$ python3 -q
>>> import numpy as np
>>> np.set_printoptions(precision=2, suppress=True, linewidth=160, sign=" ")
>>> arr = -2 * np.eye(7) + np.ones((7, 7))
>>> print(arr)
[[-1.  1.  1.  1.  1.  1.  1.]
 [ 1. -1.  1.  1.  1.  1.  1.]
 [ 1.  1. -1.  1.  1.  1.  1.]
 [ 1.  1.  1. -1.  1.  1.  1.]
 [ 1.  1.  1.  1. -1.  1.  1.]
 [ 1.  1.  1.  1.  1. -1.  1.]
 [ 1.  1.  1.  1.  1.  1. -1.]]
>>> w, evecs = np.linalg.eigh(arr)
>>> print(evecs @ np.diag(w) @ evecs.T)
[[-1.  1.  1.  1.  1.  1.  1.]
 [ 1. -1.  1.  1.  1.  1.  1.]
 [ 1.  1. -1.  1.  1.  1.  1.]
 [ 1.  1.  1. -1.  1.  1.  1.]
 [ 1.  1.  1.  1. -1.  1.  1.]
 [ 1.  1.  1.  1.  1. -1.  1.]
 [ 1.  1.  1.  1.  1.  1. -1.]]
>>> print(np.round(evecs.T @ arr @ evecs, 2) + 0)
[[-2.  0.  0.  0.  0.  0.  0.]
 [ 0. -2.  0.  0.  0.  0.  0.]
 [ 0.  0. -2.  0.  0.  0.  0.]
 [ 0.  0.  0. -2.  0.  0.  0.]
 [ 0.  0.  0.  0. -2.  0.  0.]
 [ 0.  0.  0.  0.  0. -2.  0.]
 [ 0.  0.  0.  0.  0.  0.  5.]]
>>> print(np.abs(evecs[:, -1]).round(6).argmax())
0
>>> print(np.round(w.sum(), 2), np.trace(arr))
-7.0 -7.0
>>> print(np.linalg.svd(arr, compute_uv=False))
[ 5.  2.  2.  2.  2.  2.  2.]
>>> W0 = np.load("x.npy")
>>> print(W0)
[[ 0  1  0]
 [ 1  0  0]
 [ 0  0  1]]
>>> hat = np.triu(np.array([[1, 0, 5], [3, 2, 3], [5, 1, 2]]), 1) + np.eye(3)
>>> other = hat @ W0 @ np.linalg.inv(hat)
>>> print(hat @ W0 - W0 @ hat)
[[ 0.  0.  2.]
 [ 0.  0. -2.]
 [ 0.  0.  0.]]
>>> print(np.poly(other))
[ 1. -1. -1.  1.]
>>> print(np.trace(other), np.trace(W0))
1.0 1
>>> print((np.linalg.matrix_power((W0 != 0) + (W0.T != 0) + np.eye(3), 3) > 0).astype(int))
[[ 1  1  0]
 [ 1  1  0]
 [ 0  0  1]]
>>> print(np.round(np.linalg.det(W0), 2))
-1.0
>>> print(np.sort(np.linalg.eigvals(W0).real))
[-1.  1.  1.]
>>> print(W0 @ W0)
[[ 1  0  0]
 [ 0  1  0]
 [ 0  0  1]]
>>> print(np.flatnonzero(np.linalg.matrix_power((W0 != 0) + (W0.T != 0) + np.eye(3), 3)[0]))
[ 0  1]
>>> w, evecs = np.linalg.eig(W0)
>>> print(np.sort(np.linalg.eigvals(W0 @ W0)))
[ 1.  1.  1.]
>>> print(np.prod(w))
-1.0
>>> print(W0 @ evecs[:, 0] - w[0] * evecs[:, 0])
[ 0.  0.  0.]
>>> rng = np.random.default_rng(20560)
>>> other = W0 + rng.integers(-2, 3, (3, 1)) @ rng.integers(-2, 3, (1, 3))
>>> print(other)
[[-1  3 -2]
 [ 3 -4  4]
 [-2  4 -3]]
>>> print(other - W0)
[[-1  2 -2]
 [ 2 -4  4]
 [-2  4 -4]]
>>> print(np.linalg.svd(other - W0, compute_uv=False))
[ 9.  0.  0.]
>>> E = np.load("arr.npy")
>>> print(E)
[[ 0.49 -0.38 -0.16  0.27]
 [-0.38  0.3   0.13 -0.21]
 [-0.16  0.13  0.05 -0.09]
 [ 0.27 -0.21 -0.09  0.15]]
>>> U, sig, Vt = np.linalg.svd(E)
>>> print(np.argmax(sig[:-1] / (sig[1:] + 1e-6)) + 1)
1
>>> print(sig.round(2) + 0)
[ 1.  0.  0.  0.]
>>> other = U[:, :1] @ np.diag(sig[:1]) @ Vt[:1]
>>> print(round(float(np.linalg.norm(E - other, 2)), 2), round(sig[1], 2))
0.0 0.0
>>> print(round(np.linalg.eigvals(E).sum().real, 2))
1.0
>>> print(np.round(np.linalg.eigvals(E), 2) + 0)
[ 0.  1.  0.  0.]
>>> print(round(np.linalg.det(2 * E), 2), np.round(np.linalg.det(E), 2))
0.0 0.0
>>> r0 = np.array([0, -1])
>>> print(np.correlate(E[2], E[3], "full"))
[-0.03  0.03  0.03 -0.09  0.03  0.03 -0.03]
>>> print(np.array([np.convolve(row, r0, "same") for row in E]))
[[ 0.   -0.49  0.38  0.16]
 [ 0.    0.38 -0.3  -0.13]
 [ 0.    0.16 -0.13 -0.05]
 [ 0.   -0.27  0.21  0.09]]
>>> print(np.all(np.linalg.eigvalsh(W0) > 0))
False
>>> print(np.round(np.linalg.eigvalsh(W0).min(), 2))
-1.0
>>> print(np.argsort(-np.linalg.norm(E, axis=0).round(6), kind="stable")[:3])
[ 0  1  3]
>>> J = np.load("w.npy")
>>> print(J)
[[ -0.82  -0.45  10.45  -8.31  10.85 -20.8    9.14 -18.33]
 [ -1.45   0.45  10.19 -10.04  10.73 -20.48   8.78 -19.98]
 [  0.75  -0.4   11.37 -12.11  10.28 -20.32  10.05 -18.84]
 [  0.91  -0.62  10.4   -8.72   9.78 -22.63   9.32 -20.02]
 [ -0.28   0.85   9.33  -9.89   9.51 -18.83   9.22 -20.31]
 [ -1.8   -1.1   10.09 -10.33  10.08 -19.47  10.74 -21.44]
 [  1.5    0.99   9.24 -10.23  10.53 -19.82   9.09 -18.86]
 [  0.42  -1.17   9.02 -11.75  11.64 -19.95   9.79 -19.42]
 [  0.29   1.14   8.75  -9.45   9.41 -18.68  10.49 -19.36]
 [ -1.02   0.63  11.7   -9.01  10.91 -19.34   9.7  -19.8 ]
 [  0.86  -2.07   9.04  -8.86   8.17 -21.04  11.59 -19.47]
 [  1.44   1.44  12.04  -8.13   7.39 -21.21  10.81 -19.58]
 [  0.4    1.14  12.04 -10.06   9.32 -20.68   8.7  -20.74]
 [ -0.14   0.21   9.69 -10.87  11.13 -19.67  10.62 -20.49]
 [  0.08   1.01   8.21  -9.86   9.7  -18.3   10.11 -19.66]
 [ -0.62   3.29  10.15 -10.54  10.37 -19.83  10.97 -19.98]
 [  0.48   0.75   8.34 -10.84   8.68 -19.76  10.19 -20.21]
 [  0.85  -0.45   9.55 -11.03   7.89 -20.21  10.25 -19.71]
 [ -0.37  -0.17   9.53 -10.77   9.62 -19.25   9.42 -19.72]
 [  0.83  -1.16   9.75 -10.04  10.56 -17.99  11.32 -21.23]
 [  0.92  -1.35   9.33  -9.68  11.83 -19.89  10.55 -20.47]
 [  1.05   0.37   8.48 -10.01  11.96 -19.5    9.14 -19.8 ]
 [  0.52  -0.42  10.55 -10.49  10.68 -19.42   9.56 -19.18]
 [  0.69  -1.18   8.92 -10.78  10.06 -18.27   9.02 -19.43]
 [  0.72   1.7   10.22 -10.77   8.82 -20.83  10.71 -20.31]
 [ -2.14  -1.26   9.21 -11.16   8.37 -19.79  10.99 -20.14]
 [  2.27  -0.58  10.66  -6.94   9.17 -20.3    9.72 -19.95]
 [  1.23  -0.99   9.63 -10.23  10.46 -20.73   8.5  -19.69]]
>>> x0 = np.array([-2, 3, 1, -2, 2, -1, 0, 3])
>>> target = J @ x0
>>> print(np.round(np.linalg.lstsq(J, target)[0], 2) + 0)
[-2.  3.  1. -2.  2. -1.  0.  3.]
>>> print(np.round(np.linalg.solve(J.T @ J, J.T @ target), 2) + 0)
[-2.  3.  1. -2.  2. -1.  0.  3.]
>>> target = target + 0.1 * rng.normal(size=28)
>>> print(target)
[14.7  16.53 17.25  6.34  9.31  6.4  14.03 12.97 10.01 15.3  -2.23  6.98 11.94 12.93  9.51 22.82  7.68  5.47 10.58  0.09  5.13 11.63 12.39  5.7  12.92  8.21
 -2.87  7.36]
>>> b, *_ = np.linalg.lstsq(J, target)
>>> print(b.round())
[-2.  3.  1. -2.  2. -1. -0.  3.]
>>> print(b)
[-1.98  2.99  0.98 -1.99  1.99 -0.99 -0.04  2.94]
>>> U, sig, Vt = np.linalg.svd(J)
>>> print(np.argmax(sig[:-1] / (sig[1:] + 1e-6)) + 1)
1
>>> print(sig)
[ 182.23    7.71    6.38    6.12    5.05    4.67    3.68    3.07]
>>> other = U[:, :1] @ np.diag(sig[:1]) @ Vt[:1]
>>> print(np.round(np.abs(J - other).max(), 2))
3.27
>>> print(np.round(np.linalg.norm(J - other, 2), 2), round(sig[1], 2))
7.71 7.71
>>> other = J + rng.integers(-2, 3, (28, 1)) @ rng.integers(-2, 3, (1, 8))
>>> print(other)
[[ -0.82  -1.45  11.45  -6.31  11.85 -20.8    9.14 -19.33]
 [ -1.45   0.45  10.19 -10.04  10.73 -20.48   8.78 -19.98]
 [  0.75   1.6    9.37 -16.11   8.28 -20.32  10.05 -16.84]
 [  0.91   1.38   8.4  -12.72   7.78 -22.63   9.32 -18.02]
 [ -0.28  -0.15  10.33  -7.89  10.51 -18.83   9.22 -21.31]
 [ -1.8   -1.1   10.09 -10.33  10.08 -19.47  10.74 -21.44]
 [  1.5   -1.01  11.24  -6.23  12.53 -19.82   9.09 -20.86]
 [  0.42  -0.17   8.02 -13.75  10.64 -19.95   9.79 -18.42]
 [  0.29   2.14   7.75 -11.45   8.41 -18.68  10.49 -18.36]
 [ -1.02  -1.37  13.7   -5.01  12.91 -19.34   9.7  -21.8 ]
 [  0.86  -4.07  11.04  -4.86  10.17 -21.04  11.59 -21.47]
 [  1.44   2.44  11.04 -10.13   6.39 -21.21  10.81 -18.58]
 [  0.4    0.14  13.04  -8.06  10.32 -20.68   8.7  -21.74]
 [ -0.14   1.21   8.69 -12.87  10.13 -19.67  10.62 -19.49]
 [  0.08  -0.99  10.21  -5.86  11.7  -18.3   10.11 -21.66]
 [ -0.62   1.29  12.15  -6.54  12.37 -19.83  10.97 -21.98]
 [  0.48   0.75   8.34 -10.84   8.68 -19.76  10.19 -20.21]
 [  0.85  -2.45  11.55  -7.03   9.89 -20.21  10.25 -21.71]
 [ -0.37   1.83   7.53 -14.77   7.62 -19.25   9.42 -17.72]
 [  0.83   0.84   7.75 -14.04   8.56 -17.99  11.32 -19.23]
 [  0.92  -2.35  10.33  -7.68  12.83 -19.89  10.55 -21.47]
 [  1.05  -1.63  10.48  -6.01  13.96 -19.5    9.14 -21.8 ]
 [  0.52  -2.42  12.55  -6.49  12.68 -19.42   9.56 -21.18]
 [  0.69  -1.18   8.92 -10.78  10.06 -18.27   9.02 -19.43]
 [  0.72   3.7    8.22 -14.77   6.82 -20.83  10.71 -18.31]
 [ -2.14  -3.26  11.21  -7.16  10.37 -19.79  10.99 -22.14]
 [  2.27  -2.58  12.66  -2.94  11.17 -20.3    9.72 -21.95]
 [  1.23  -0.99   9.63 -10.23  10.46 -20.73   8.5  -19.69]]
>>> print(np.round(np.linalg.svd(other - J, compute_uv=False), 2) + 0)
[ 23.32   0.     0.     0.     0.     0.     0.     0.  ]
>>> print(np.abs(other - J).sum(axis=1))
[  6.   0.  12.  12.   6.   0.  12.   6.   6.  12.  12.   6.   6.   6.  12.  12.   0.  12.  12.  12.   6.  12.  12.   0.  12.  12.  12.   0.]
>>> M = np.loadtxt("sample3.csv", delimiter=",")
>>> print(M)
[[  4.67  11.04   4.   -11.03]
 [  1.87   5.9    1.36  -4.77]
 [  2.3    2.89   2.09  -3.73]
 [  0.32   0.68  -1.6   -3.71]
 [ -4.97 -10.47  -7.61  11.4 ]
 [ -1.35   1.69  -5.77   0.02]
 [ -1.07   0.11  -3.35   0.72]
 [  2.2    3.48   4.96  -3.76]
 [  3.04   8.76   2.31 -10.08]
 [ -0.94  -5.33   2.4    7.65]
 [  0.43  -1.65   2.35   2.53]
 [ -0.76  -7.2    5.     8.43]
 [  1.21   7.61  -5.08  -9.13]
 [ -4.11  -8.66  -8.39   6.69]
 [  1.72   5.05  -1.63  -7.03]
 [ -3.07  -6.19  -5.18   6.87]
 [ -0.89   1.42  -6.69  -4.42]
 [  2.12   7.09  -0.97  -8.36]
 [ -2.21  -4.4   -6.09   0.24]
 [  3.36  10.89  -0.68 -12.71]
 [  0.19  -1.52   0.2   -1.79]
 [  3.28   7.36   5.61  -6.89]]
>>> basis = M[[15, 20]].astype(float)
>>> for _ in range(4):
...     z = np.linalg.norm(M[:, None] - basis, axis=-1).argmin(axis=1)
...     basis = np.array([M[z == j].mean(axis=0) for j in range(2)])
... 
>>> print(z)
[ 1  1  1  1  0  1  0  1  1  0  0  0  1  0  1  0  1  1  0  1  1  1]
>>> print(basis)
[[-2.09 -5.47 -2.61  5.57]
 [ 1.72  5.17 -0.13 -6.24]]
>>> print(np.bincount(z))
[  8  14]
>>> print(np.abs(basis[1] - basis[0]).argmax())
3
>>> print(basis[1] - basis[0])
[  3.8   10.64   2.47 -11.81]
>>> U, sig, Vt = np.linalg.svd(basis, full_matrices=False)
>>> print(round(float(np.sqrt((sig ** 2).sum())), 2), round(np.linalg.norm(basis), 2))
11.86 11.86
>>> print(np.round(U.T @ basis @ Vt.T, 2) + 0)
[[ 11.69   0.  ]
 [  0.     2.02]]
>>> print(sig)
[ 11.69   2.02]
>>> ang = np.radians(60)
>>> r_ = np.eye(4)
>>> r_[3, 3] = r_[2, 2] = np.cos(ang)
>>> r_[3, 2], r_[2, 3] = -np.sin(ang), np.sin(ang)
>>> print(r_)
[[ 1.    0.    0.    0.  ]
 [ 0.    1.    0.    0.  ]
 [ 0.    0.    0.5   0.87]
 [ 0.    0.   -0.87  0.5 ]]
>>> other = M @ r_.T
>>> print(np.allclose(np.linalg.norm(M, axis=1), np.linalg.norm(other, axis=1)))
True
>>> print(np.linalg.svd(M, compute_uv=False), np.linalg.svd(other, compute_uv=False))
[ 45.8   20.51   4.98   1.21] [ 45.8   20.51   4.98   1.21]
>>> Q, r_ = np.linalg.qr(M)
>>> print(np.round(np.trace(Q @ Q.T), 2))
4.0
>>> print(Q @ r_)
[[  4.67  11.04   4.   -11.03]
 [  1.87   5.9    1.36  -4.77]
 [  2.3    2.89   2.09  -3.73]
 [  0.32   0.68  -1.6   -3.71]
 [ -4.97 -10.47  -7.61  11.4 ]
 [ -1.35   1.69  -5.77   0.02]
 [ -1.07   0.11  -3.35   0.72]
 [  2.2    3.48   4.96  -3.76]
 [  3.04   8.76   2.31 -10.08]
 [ -0.94  -5.33   2.4    7.65]
 [  0.43  -1.65   2.35   2.53]
 [ -0.76  -7.2    5.     8.43]
 [  1.21   7.61  -5.08  -9.13]
 [ -4.11  -8.66  -8.39   6.69]
 [  1.72   5.05  -1.63  -7.03]
 [ -3.07  -6.19  -5.18   6.87]
 [ -0.89   1.42  -6.69  -4.42]
 [  2.12   7.09  -0.97  -8.36]
 [ -2.21  -4.4   -6.09   0.24]
 [  3.36  10.89  -0.68 -12.71]
 [  0.19  -1.52   0.2   -1.79]
 [  3.28   7.36   5.61  -6.89]]
>>> print(Q.shape, r_.shape)
(22, 4) (4, 4)
>>> print(r_)
[[-11.71 -27.29 -13.88  28.25]
 [  0.   -12.18  13.6   14.52]
 [  0.     0.     7.5    6.59]
 [  0.     0.     0.     5.31]]
>>> print(np.allclose(r_.T @ r_, M.T @ M))
True
>>> print([int(np.linalg.matrix_rank(np.linalg.matrix_power(r_, p))) for p in range(1, 5)])
[4, 4, 4, 4]
>>> print(np.linalg.matrix_rank(r_ - r_[0, 0] * np.eye(4)))
3
>>> print(np.round(np.prod(np.diag(r_)), 2), np.round(np.linalg.det(r_), 2))
5681.35 5681.35
>>> m1 = np.load("run19.npy")
>>> print(m1)
[[ 0.  0.  2.  1.]
 [ 0.  0.  1.  1.]
 [ 2.  1.  0.  0.]
 [ 1.  1.  0.  0.]]
>>> W1 = np.array([[0, -2, -1, 1, -8],
...     [-6, -1, 7, -1, 8],
...     [8, 1, -4, -7, 9],
...     [7, -4, 1, -8, 9]])
>>> b = np.array([-1, 2, -2, 0, -1])
>>> H = np.maximum(m1 @ W1 + b, 0)
>>> print(np.linalg.matrix_rank(H))
4
>>> print((H > 0).mean(axis=0))
[ 0.5   0.    0.5   0.25  0.5 ]
>>> basis = np.array([[0, 2, 0], [3, 0, 0], [0, 2, 3], [2, 0, 1], [0, 1, 2]])
>>> print(H @ basis)
[[  0.  70.  52.]
 [  0.  45.  34.]
 [  2.   6.  10.]
 [  0.   8.  12.]]
>>> K = np.array([[0.4, 0.7, 0.1, -0.7, -1.9, -1.4],
...     [0.3, 1.1, 1.0, 0.7, 1.9, -0.2],
...     [0.4, -1.7, 0.1, 0.8, 0.1, -0.8]])
>>> W1 = np.array([[-3, -3, -3, 3, -1, 0],
...     [-1, 3, 0, 1, 0, 1],
...     [0, -2, -3, 1, 1, -1],
...     [-2, 1, 2, 3, 2, -3],
...     [-2, 1, 1, 2, -2, 1],
...     [0, 3, -2, 2, 3, 1]])
>>> b = np.array([2, 1, 2, 1, 2, 2])
>>> H = np.maximum(K @ W1 + b, 0)
>>> print((H > 0).mean(axis=0))
[ 0.67  0.33  0.67  0.67  0.33  0.67]
>>> basis = np.array([[0, 1], [2, 1], [0, 0], [1, 2], [0, 2], [1, 0]])
>>> print(W1 @ basis)
[[-3 -2]
 [ 8  4]
 [-4  2]
 [ 2  9]
 [ 5 -1]
 [ 9 13]]
>>> print((H @ basis).round(6).argmax(axis=1))
[ 1  1  1]
